% python3 -q
>>> import numpy as np
>>> np.set_printoptions(suppress=True, linewidth=100)
>>> E = np.loadtxt("layer6.csv", delimiter=",")
>>> print(E.round(2))
[[ 1.47  0.42 -0.14 -0.18  0.13 -0.28 -0.29]
 [ 0.42  1.5  -0.09 -0.01 -0.41  0.22  0.52]
 [-0.14 -0.09  1.69 -0.18 -0.46 -0.06  0.17]
 [-0.18 -0.01 -0.18  1.65 -0.03 -0.17  0.42]
 [ 0.13 -0.41 -0.46 -0.03  0.95  0.16  0.23]
 [-0.28  0.22 -0.06 -0.17  0.16  1.82 -0.03]
 [-0.29  0.52  0.17  0.42  0.23 -0.03  0.91]]
>>> # rows and columns are dependent
>>> W = np.array([[-1, 1, -1, 2, -3, 1],
...     [3, -3, -2, 0, 0, -3],
...     [0, 1, -1, -3, 0, -2],
...     [-1, -2, 1, -3, -3, 1],
...     [-2, -3, 3, -3, -1, -2],
...     [3, 0, 0, 0, -1, 0],
...     [0, -2, -3, 0, 2, -3]])
>>> c = np.array([0, 3, 2, 2, 0, 1])
>>> act = np.maximum(E @ W + c, 0)
>>> print(np.linalg.matrix_rank(act))
6
>>> basis = np.array([[0, 2, 2], [-3, -1, 1], [0, 3, 3], [2, 2, 2], [2, 3, 0], [1, -1, -2]])
>>> print((act @ basis).round(6).argmax(axis=1))
[2 1 2 1 2 2 1]
>>> A2 = E / np.linalg.norm(E, axis=1, keepdims=True)
>>> G = A2 @ A2.T
>>> print(G[3].round(2))
[-0.23  0.03 -0.15  1.    0.03 -0.17  0.52]
>>> print(np.argwhere(np.triu(np.abs(G) > 0.95, 1)))
[]
>>> print(round(float(np.degrees(np.arccos(np.clip(G[3, 2], -1, 1)))), 2))
98.69
>>> print((G - 2 * np.eye(7)).round(6).argmax(axis=1))
[1 6 6 6 5 1 3]
>>> vec = np.array([1, -2, -1, -1, 2, 0, -1])
>>> print(np.round(E * vec, 2))
[[ 1.47 -0.85  0.14  0.18  0.26 -0.    0.29]
 [ 0.42 -3.    0.09  0.01 -0.83  0.   -0.52]
 [-0.14  0.17 -1.69  0.18 -0.92 -0.   -0.17]
 [-0.18  0.02  0.18 -1.65 -0.06 -0.   -0.42]
 [ 0.13  0.83  0.46  0.03  1.91  0.   -0.23]
 [-0.28 -0.44  0.06  0.17  0.31  0.    0.03]
 [-0.29 -1.05 -0.17 -0.42  0.47 -0.   -0.91]]
>>> print((E @ vec).argmax())
4
>>> print(np.sign((E @ vec).round(6)))
[ 1. -1. -1. -1.  1. -1. -1.]
>>> print(np.round(E @ vec, 2))
[ 1.49 -3.83 -2.58 -2.11  3.13 -0.15 -2.36]
>>> A = np.loadtxt("block14.csv", delimiter=",")
>>> print(A)
[[ 0.2   0.49 -0.5 ]
 [-1.2   0.08 -0.1 ]
 [-0.6   0.63 -0.6 ]
 [-0.3  -0.01  0.  ]
 [-0.2  -0.98  1.  ]
 [ 0.2   0.    0.  ]
 [ 0.5   0.3  -0.3 ]
 [ 0.8   1.1  -1.1 ]
 [ 1.3   0.13 -0.1 ]
 [ 0.    0.79 -0.8 ]
 [ 0.1   1.19 -1.2 ]
 [ 2.   -1.9   1.9 ]
 [ 0.3  -0.8   0.8 ]
 [ 0.6  -0.32  0.3 ]
 [ 0.7  -1.02  1.  ]
 [ 2.2   0.79 -0.8 ]
 [-0.7   1.5  -1.5 ]
 [ 0.3   0.19 -0.2 ]
 [ 1.1   0.38 -0.4 ]
 [ 0.4  -1.09  1.1 ]
 [-1.8   0.31 -0.3 ]
 [-0.2  -0.21  0.2 ]]
>>> vec = np.array([3, -2, 2])
>>> y = A @ vec
>>> print(np.round(np.linalg.lstsq(A, y)[0], 2))
[ 3. -2.  2.]
>>> print(np.round(np.linalg.solve(A.T @ A, A.T @ y), 2))
[ 3. -2.  2.]
>>> try:
...     np.linalg.solve(A, y)
... except np.linalg.LinAlgError as e:
...     print("failed:", e)
... 
failed: Last 2 dimensions of the array must be square
>>> rng = np.random.default_rng(39595)
>>> y = y + 0.1 * rng.normal(size=22)
>>> print(y.round(2))
[-1.29 -4.06 -4.28 -0.79  3.32  0.8   0.32 -1.79  3.38 -3.1  -4.63 13.56  4.08  2.92  6.16  3.49
 -8.14  0.11  1.7   5.55 -6.56  0.09]
>>> c, *_ = np.linalg.lstsq(A, y)
>>> print([round(float(np.linalg.norm(np.linalg.solve(A.T @ A + lam * np.eye(3), A.T @ y))), 2) for lam in (0, 1, 10, 100)])
[4.21, 3.98, 3.05, 0.94]
>>> print(np.round(np.linalg.norm(y - A @ c), 2))
0.42
>>> Xc = A - A.mean(axis=0)
>>> evecs = np.linalg.svd(Xc)[2][:2]
>>> A2 = Xc - Xc @ evecs.T @ evecs
>>> print(round(float(np.linalg.norm(A2) / np.linalg.norm(Xc)), 2))
0.01
>>> print(np.round(A2.std(axis=0), 2) + 0)
[0.   0.01 0.01]
>>> print(np.round(np.cov(Xc @ evecs.T, rowvar=False), 2) + 0)
[[1.51 0.  ]
 [0.   0.75]]
>>> q, R = np.linalg.qr(A)
>>> print(round(float(np.trace(q @ q.T)), 2))
3.0
>>> print(q.shape, R.shape)
(22, 3) (3, 3)
>>> print(round(float(abs(R[0, 0])), 2), round(np.linalg.norm(A[:, 0]), 2))
4.43 4.43
>>> print(np.round(q.T @ q, 2) + 0)
[[1. 0. 0.]
 [0. 1. 0.]
 [0. 0. 1.]]
>>> A2 = np.array([[2, 1, 3, 0, 4],
...     [5, 5, 3, 1, 0],
...     [4, 1, 3, 2, 2],
...     [5, 5, 5, 0, 5],
...     [1, 4, 0, 3, 3],
...     [3, 1, 5, 4, 0],
...     [5, 4, 3, 1, 1],
...     [2, 3, 1, 1, 0]])
>>> J = A2.T @ A2
>>> print(J)
[[109  89  90  35  49]
 [ 89  94  66  30  47]
 [ 90  66  87  33  46]
 [ 35  30  33  32  14]
 [ 49  47  46  14  55]]
>>> # symmetric
>>> P = np.triu(np.array([[-2, -1, 2, 0, -1],
...     [0, -3, 1, 0, 2],
...     [1, -2, 3, 2, 0],
...     [-1, 3, 3, -3, 2],
...     [0, 3, 3, -1, -1]]), 1) + np.eye(5)
>>> A2 = P @ J @ np.linalg.inv(P)
>>> print(np.trace(A2), np.trace(J))
377.0 377
>>> print(A2)
[[  151.   231.  -381.   819. -1910.]
 [  277.   531.  -840.  1771. -4124.]
 [  160.   286.  -453.  1003. -2344.]
 [  133.   257.  -398.   856. -1969.]
 [   49.    96.  -148.   310.  -708.]]
>>> print(round(float(np.linalg.norm(A2, 2)), 2))
6167.86
>>> print(round(np.linalg.norm(A2, "nuc"), 2))
6227.99
>>> print(np.round(np.linalg.norm(A2) ** 2 / np.linalg.norm(A2, 2) ** 2, 2))
1.0
>>> print(round(np.linalg.norm(A2[0], 1), 2), round(float(np.linalg.norm(A2[0], np.inf)), 2))
3492.0 1910.0
>>> print(np.round(np.linalg.norm(A2, axis=1), 2))
[2130.77 4605.23 2610.16 2202.69  794.28]
>>> data = np.load("x.npy")
>>> print(data)
[[ 0.24  0.04  0.09]
 [ 0.59  2.46  1.4 ]
 [-0.55  1.08 -1.4 ]
 [-0.13 -2.13 -1.13]
 [ 0.55 -0.42 -1.04]
 [ 0.03 -2.23 -1.66]
 [-1.55 -0.49 -1.78]]
>>> A2 = np.c_[data[:, :2] @ np.array([[3, -1], [0, -3]]), np.array([3, 4, 1, 3, 5, 2, 4])]
>>> print(A2.round(2))
[[ 0.72 -0.36  3.  ]
 [ 1.77 -7.97  4.  ]
 [-1.65 -2.69  1.  ]
 [-0.39  6.52  3.  ]
 [ 1.65  0.71  5.  ]
 [ 0.09  6.66  2.  ]
 [-4.65  3.02  4.  ]]
>>> print(np.round(np.linalg.norm(np.linalg.qr(data)[0].T @ A2, axis=0) ** 2 / ((A2 ** 2).sum(axis=0) + 1e-12), 2))
[1.   1.   0.41]
>>> q, evecs = np.linalg.qr(A2[:, :1])[0], np.linalg.qr(A2[:, 1:])[0]
>>> sv = np.linalg.svd(q.T @ evecs, compute_uv=False)
>>> print(np.round(np.degrees(np.arccos(sv.clip(0, 1))), 2))
[69.75]
>>> print(sv.round(2))
[0.35]
>>> q, evecs = np.linalg.qr(data[:, :2])[0], np.linalg.qr(data[:, 2:])[0]
>>> sv = np.linalg.svd(q.T @ evecs, compute_uv=False)
>>> print(np.round(np.degrees(np.arccos(sv.clip(0, 1))), 2))
[36.49]
>>> print(sv.round(2))
[0.8]
>>> vec = np.array([3, 1, 2])
>>> y = data @ vec
>>> c, lr = np.zeros(3), 1 / np.linalg.norm(data, 2) ** 2
>>> for i in range(40):
...     c -= lr * data.T @ (data @ c - y)
...     if i % 10 == 0: print(i, round(np.linalg.norm(data @ c - y), 2))
... 
0 4.52
10 1.11
20 0.57
30 0.3
>>> print(np.round(np.linalg.cond(data), 2))
4.01
>>> W0 = np.loadtxt("case7.csv", delimiter=",")
>>> print(W0)
[[ 0.  3.  4.  4.  1. -3.  2.]
 [-3.  0.  0. -6. -1.  0.  2.]
 [-4.  0.  0. -6.  1. -1. -2.]
 [-4.  6.  6.  0. -6.  4.  3.]
 [-1.  1. -1.  6.  0. -1.  5.]
 [ 3.  0.  1. -4.  1.  0. -1.]
 [-2. -2.  2. -3. -5.  1.  0.]]
>>> # skew, so no eigenvalue has a real part
>>> U, sv, vt = np.linalg.svd(W0)
>>> print(sv.round(2) + 0)
[13.31 13.31  5.98  5.98  3.6   3.6   0.  ]
>>> A2 = U[:, :6] @ np.diag(sv[:6]) @ vt[:6]
>>> print(np.round(np.abs(W0 - A2).max(), 2))
0.0
>>> print(A2.round(2) + 0)
[[ 0.  3.  4.  4.  1. -3.  2.]
 [-3.  0.  0. -6. -1.  0.  2.]
 [-4.  0.  0. -6.  1. -1. -2.]
 [-4.  6.  6.  0. -6.  4.  3.]
 [-1.  1. -1.  6.  0. -1.  5.]
 [ 3.  0.  1. -4.  1.  0. -1.]
 [-2. -2.  2. -3. -5.  1.  0.]]
>>> print(np.linalg.matrix_rank(W0, rtol=0.05))
6
